In [1]: import numpy as np

In [2]: np.set_printoptions(precision=1, suppress=True, linewidth=100, floatmode="fixed")

In [3]: tidy = lambda a: np.round(a, 1) + 0

In [4]: feats = np.loadtxt("block4.csv", delimiter=",")

In [5]: tidy(feats)
Out[5]: 
array([[ 1.7,  0.0,  0.1, -0.4],
       [ 0.0,  2.0,  0.0,  0.0],
       [ 0.1,  0.0,  2.0,  0.1],
       [-0.4,  0.0,  0.1,  1.3]])

In [6]: evals, vecs = np.linalg.eig(feats)

In [7]: tidy(np.sort(np.linalg.eigvals(np.linalg.inv(feats))))
Out[7]: array([0.5, 0.5, 0.5, 1.0])

In [8]: tidy(np.prod(evals))
Out[8]: np.float64(8.0)

In [9]: other = feats / np.sqrt((feats ** 2).mean(axis=1, keepdims=True))

In [10]: tidy(other[1])
Out[10]: array([0.0, 2.0, 0.0, 0.0])

In [11]: np.linalg.matrix_rank(feats - feats.mean(axis=1, keepdims=True))
Out[11]: np.int64(3)

In [12]: tidy(feats @ feats)
Out[12]: 
array([[ 3.2, -0.1,  0.2, -1.3],
       [-0.1,  4.0,  0.0, -0.1],
       [ 0.2,  0.0,  3.9,  0.3],
       [-1.3, -0.1,  0.3,  1.9]])

In [13]: np.allclose(feats, feats.T)
Out[13]: True

In [14]: tidy((feats + feats.T) / 2)
Out[14]: 
array([[ 1.7,  0.0,  0.1, -0.4],
       [ 0.0,  2.0,  0.0,  0.0],
       [ 0.1,  0.0,  2.0,  0.1],
       [-0.4,  0.0,  0.1,  1.3]])

In [15]: tidy(np.linalg.matrix_power(feats, 4))
Out[15]: 
array([[12.0, -0.3,  1.0, -6.6],
       [-0.3, 16.0,  0.1, -0.4],
       [ 1.0,  0.1, 15.7,  1.6],
       [-6.6, -0.4,  1.6,  5.3]])

In [16]: tidy(np.linalg.det(feats))
Out[16]: np.float64(8.0)

In [17]: tidy(np.sort(np.abs(np.linalg.eigvals(feats))))
Out[17]: array([1.0, 2.0, 2.0, 2.0])

In [18]: assert feats == feats.T
ValueError: The truth value of an array with more than one element is ambiguous. Use a.any() or a.all()


In [19]: proj = np.triu(np.array([[3, 0, -3, -1], [-3, -3, -2, -2], [-1, -1, -3, 0], [-3, -3, 1, 3]]), 1) + np.eye(4)

In [20]: other = proj @ feats @ np.linalg.inv(proj)

In [21]: np.trace(other), np.trace(feats)
Out[21]: (np.float64(7.0), np.float64(7.0))

In [22]: tidy(other)
Out[22]: 
array([[ 2.0,  0.0, -0.1, -0.1],
       [ 0.7,  2.0,  2.1,  2.0],
       [ 0.1,  0.0,  2.2,  0.2],
       [-0.4,  0.0, -1.3,  0.8]])

In [23]: tidy(np.linalg.det(other))
Out[23]: np.float64(8.0)

In [24]: tidy(np.poly(other))
Out[24]: array([  1.0,  -7.0,  18.0, -20.0,   8.0])

In [25]: th = np.radians(60)

In [26]: r_ = np.eye(4)

In [27]: r_[2, 2] = r_[1, 1] = np.cos(th)

In [28]: r_[2, 1], r_[1, 2] = -np.sin(th), np.sin(th)

In [29]: tidy(r_)
Out[29]: 
array([[ 1.0,  0.0,  0.0,  0.0],
       [ 0.0,  0.5,  0.9,  0.0],
       [ 0.0, -0.9,  0.5,  0.0],
       [ 0.0,  0.0,  0.0,  1.0]])

In [30]: other = feats @ r_.T

In [31]: tidy(np.linalg.det(r_)), np.trace(r_)
Out[31]: (np.float64(1.0), np.float64(3.0))

In [32]: np.allclose(feats @ feats.T, other @ other.T)
Out[32]: True

In [33]: np.allclose(np.linalg.norm(feats, axis=1), np.linalg.norm(other, axis=1))
Out[33]: True

In [34]: r0 = np.array([-3, -2])

In [35]: arr = np.array([np.roll(r0, i) for i in range(2)])

In [36]: arr
Out[36]: 
array([[-3, -2],
       [-2, -3]])

In [37]: tidy(np.poly(arr))
Out[37]: array([1.0, 6.0, 5.0])

In [38]: tidy(np.linalg.det(arr[::-1]))
Out[38]: np.float64(-5.0)

In [39]: tidy(np.linalg.eigvals(arr).sum().real)
Out[39]: np.float64(-6.0)

In [40]: def softmax(z):
    ...:     e = np.exp(z - z.max(axis=-1, keepdims=True))
    ...:     return e / e.sum(axis=-1, keepdims=True)
    ...: 

In [41]: softmax(arr).sum(axis=1)
Out[41]: array([1.0, 1.0])

In [42]: tidy(softmax(arr[0]))
Out[42]: array([0.3, 0.7])

In [43]: att = arr @ arr.T / np.sqrt(2)

In [44]: tidy(softmax(att + np.triu(np.full(att.shape, -np.inf), 1)))
Out[44]: 
array([[1.0, 0.0],
       [0.3, 0.7]])

In [45]: evals, vecs = np.linalg.eigh(arr)

In [46]: x = np.array([-2, -2])

In [47]: tidy(np.linalg.eigvalsh(arr[1:, 1:]))
Out[47]: array([-3.0])

In [48]: tidy(vecs * np.abs(evals) @ vecs.T)
Out[48]: 
array([[3.0, 2.0],
       [2.0, 3.0]])

In [49]: x @ arr @ x / (x @ x), evals[0], tidy(evals[-1])
Out[49]: (np.float64(-5.0), np.float64(-5.0), np.float64(-1.0))

In [50]: vecs * np.maximum(evals, 0) @ vecs.T
Out[50]: 
array([[0.0, 0.0],
       [0.0, 0.0]])

In [51]: rng = np.random.default_rng(2773)

In [52]: lab = rng.permutation(2)

In [53]: lab
Out[53]: array([0, 1])

In [54]: other = arr[lab][:, lab]

In [55]: tidy(np.linalg.det(other)), tidy(np.linalg.det(arr[lab]))
Out[55]: (np.float64(5.0), np.float64(5.0))

In [56]: tidy(np.sort(np.abs(np.linalg.eigvals(other))))
Out[56]: array([1.0, 5.0])

In [57]: np.trace(other)
Out[57]: np.int64(-6)

In [58]: W0 = np.array([[0.5, 0.0, 0.5], [0.25, 0.5, 0.25], [0.0, 0.5, 0.5]])

In [59]: tidy(W0)
Out[59]: 
array([[0.5, 0.0, 0.5],
       [0.2, 0.5, 0.2],
       [0.0, 0.5, 0.5]])

In [60]: tidy(np.linalg.matrix_power(W0, 100))
Out[60]: 
array([[0.2, 0.4, 0.4],
       [0.2, 0.4, 0.4],
       [0.2, 0.4, 0.4]])

In [61]: tidy(np.linalg.matrix_power(W0, 2))
Out[61]: 
array([[0.2, 0.2, 0.5],
       [0.2, 0.4, 0.4],
       [0.1, 0.5, 0.4]])

In [62]: W0.sum(axis=1)
Out[62]: array([1.0, 1.0, 1.0])

In [63]: pr = np.eye(3)[1]

In [64]: for _ in range(6):
    ...:     pr = pr @ W0
    ...:     print(pr.round(1))
    ...: 
[0.2 0.5 0.2]
[0.2 0.4 0.4]
[0.2 0.4 0.4]
[0.2 0.4 0.4]
[0.2 0.4 0.4]
[0.2 0.4 0.4]

In [65]: Q, vecs = np.linalg.qr(W0[:, :2])[0], np.linalg.qr(W0[:, 2:])[0]

In [66]: sig = np.linalg.svd(Q.T @ vecs, compute_uv=False)

In [67]: tidy(sig)
Out[67]: array([0.9])

In [68]: tidy(np.degrees(np.arccos(sig.clip(0, 1))))
Out[68]: array([26.4])

In [69]: m1 = np.load("dump.npy")

In [70]: m1
Out[70]: 
array([[-11.3,  13.5, -15.4],
       [ -9.7,  14.2, -17.2],
       [-10.3,  15.4, -17.7],
       [ -8.5,  14.2, -14.6],
       [-10.8,  13.1, -14.6],
       [-10.7,  15.2, -15.5],
       [-10.8,  14.1, -13.2],
       [ -9.1,  16.4, -15.3],
       [-10.3,  15.7, -15.1],
       [-10.5,  15.6, -14.8],
       [-11.3,  15.8, -13.4],
       [-10.9,  13.6, -14.4],
       [-10.8,  15.3, -15.6],
       [-12.1,  15.4, -16.3],
       [-10.1,  14.8, -14.2]])

In [71]: Uu, sig, vt = np.linalg.svd(m1)

In [72]: tidy(sig)
Out[72]: array([91.7,  4.0,  3.6])

In [73]: other = Uu[:, :1] @ np.diag(sig[:1]) @ vt[:1]

In [74]: tidy(np.linalg.norm(m1 - other) / np.linalg.norm(m1))
Out[74]: np.float64(0.1)

In [75]: tidy(other)
Out[75]: 
array([[-10.3,  14.6, -15.0],
       [-10.7,  15.2, -15.5],
       [-11.3,  16.0, -16.4],
       [ -9.8,  13.8, -14.1],
       [ -9.9,  14.0, -14.3],
       [-10.7,  15.2, -15.5],
       [ -9.8,  13.8, -14.2],
       [-10.7,  15.1, -15.5],
       [-10.7,  15.1, -15.4],
       [-10.6,  15.0, -15.3],
       [-10.4,  14.7, -15.1],
       [-10.0,  14.2, -14.5],
       [-10.8,  15.3, -15.6],
       [-11.3,  16.0, -16.3],
       [-10.1,  14.3, -14.7]])

In [76]: x = np.array([1, 1, 3])

In [77]: target = m1 @ x

In [78]: tidy(np.linalg.solve(m1.T @ m1, m1.T @ target))
Out[78]: array([1.0, 1.0, 3.0])

In [79]: tidy(np.linalg.pinv(m1) @ m1)
Out[79]: 
array([[1.0, 0.0, 0.0],
       [0.0, 1.0, 0.0],
       [0.0, 0.0, 1.0]])

In [80]: tidy(np.linalg.lstsq(m1, target)[0])
Out[80]: array([1.0, 1.0, 3.0])

In [81]: target = target + 0.1 * rng.normal(size=15)

In [82]: tidy(target)
Out[82]: 
array([-44.2, -47.3, -48.0, -38.3, -41.6, -41.9, -36.4, -38.6, -39.9, -39.2, -35.7, -40.6, -42.4,
       -45.6, -37.9])

In [83]: coef, *_ = np.linalg.lstsq(m1, target)

In [84]: [round(float(np.linalg.norm(np.linalg.solve(m1.T @ m1 + lam * np.eye(3), m1.T @ target))), 2) for lam in (0, 1, 10, 100)]
Out[84]: [3.37, 3.2, 2.43, 1.76]

In [85]: tidy(coef)
Out[85]: array([1.0, 1.0, 3.0])

In [86]: tidy(m1.T @ (target - m1 @ coef))
Out[86]: array([0.0, 0.0, 0.0])

In [87]: tidy(np.linalg.norm(target - m1 @ coef))
Out[87]: np.float64(0.3)
